$ ipython --no-banner

In [1]: import numpy as np

In [2]: import numpy.linalg as la

In [3]: np.set_printoptions(suppress=True, linewidth=120)

In [4]: rd = lambda a: np.round(a, 2) + 0

In [5]: feats = np.array([[0.0, 1.0, 1.0, 1.0, 1.0],
   ...:     [1.0, 0.0, 1.0, 1.0, 1.0],
   ...:     [1.0, 1.0, 0.0, 1.0, 1.0],
   ...:     [1.0, 1.0, 1.0, 0.0, 1.0],
   ...:     [1.0, 1.0, 1.0, 1.0, 0.0]])

In [6]: u, v = feats[2], feats[1]

In [7]: u @ u
Out[7]: np.float64(4.0)

In [8]: p = (u @ v) / (u @ u) * u

In [9]: rd(la.norm(u + v) ** 2 + la.norm(u - v) ** 2)
Out[9]: np.float64(16.0)

In [10]: p
Out[10]: array([0.75, 0.75, 0.  , 0.75, 0.75])

In [11]: np.outer(u, v)
Out[11]: 
array([[1., 0., 1., 1., 1.],
       [1., 0., 1., 1., 1.],
       [0., 0., 0., 0., 0.],
       [1., 0., 1., 1., 1.],
       [1., 0., 1., 1., 1.]])

In [12]: la.matrix_rank(np.outer(u, v))
Out[12]: np.int64(1)

In [13]: print((v - p) @ u)
0.0

In [14]: v - p
Out[14]: array([ 0.25, -0.75,  1.  ,  0.25,  0.25])

In [15]: ang = np.radians(180)

In [16]: r_ = np.eye(5)

In [17]: r_[0, 0] = r_[2, 2] = np.cos(ang)

In [18]: r_[0, 2], r_[2, 0] = -np.sin(ang), np.sin(ang)

In [19]: rd(r_)
Out[19]: 
array([[-1.,  0.,  0.,  0.,  0.],
       [ 0.,  1.,  0.,  0.,  0.],
       [ 0.,  0., -1.,  0.,  0.],
       [ 0.,  0.,  0.,  1.,  0.],
       [ 0.,  0.,  0.,  0.,  1.]])

In [20]: out = feats @ r_.T

In [21]: np.abs(out - feats).max(axis=0)
Out[21]: array([2., 0., 2., 0., 0.])

In [22]: rd(out)
Out[22]: 
array([[ 0.,  1., -1.,  1.,  1.],
       [-1.,  0., -1.,  1.,  1.],
       [-1.,  1.,  0.,  1.,  1.],
       [-1.,  1., -1.,  0.,  1.],
       [-1.,  1., -1.,  1.,  0.]])

In [23]: np.allclose(feats @ feats.T, out @ out.T)
Out[23]: True

In [24]: rng = np.random.default_rng(34)

In [25]: lab = rng.permutation(5)

In [26]: lab
Out[26]: array([3, 0, 1, 2, 4])

In [27]: out = feats[lab][:, lab]

In [28]: rd(la.det(out)), rd(la.det(feats[lab]))
Out[28]: (np.float64(4.0), np.float64(-4.0))

In [29]: print(np.diag(out))
[0. 0. 0. 0. 0.]

In [30]: print(out)
[[0. 1. 1. 1. 1.]
 [1. 0. 1. 1. 1.]
 [1. 1. 0. 1. 1.]
 [1. 1. 1. 0. 1.]
 [1. 1. 1. 1. 0.]]

In [31]: np.allclose(out, feats)
Out[31]: True

In [32]: np.trace(out)
Out[32]: np.float64(0.0)
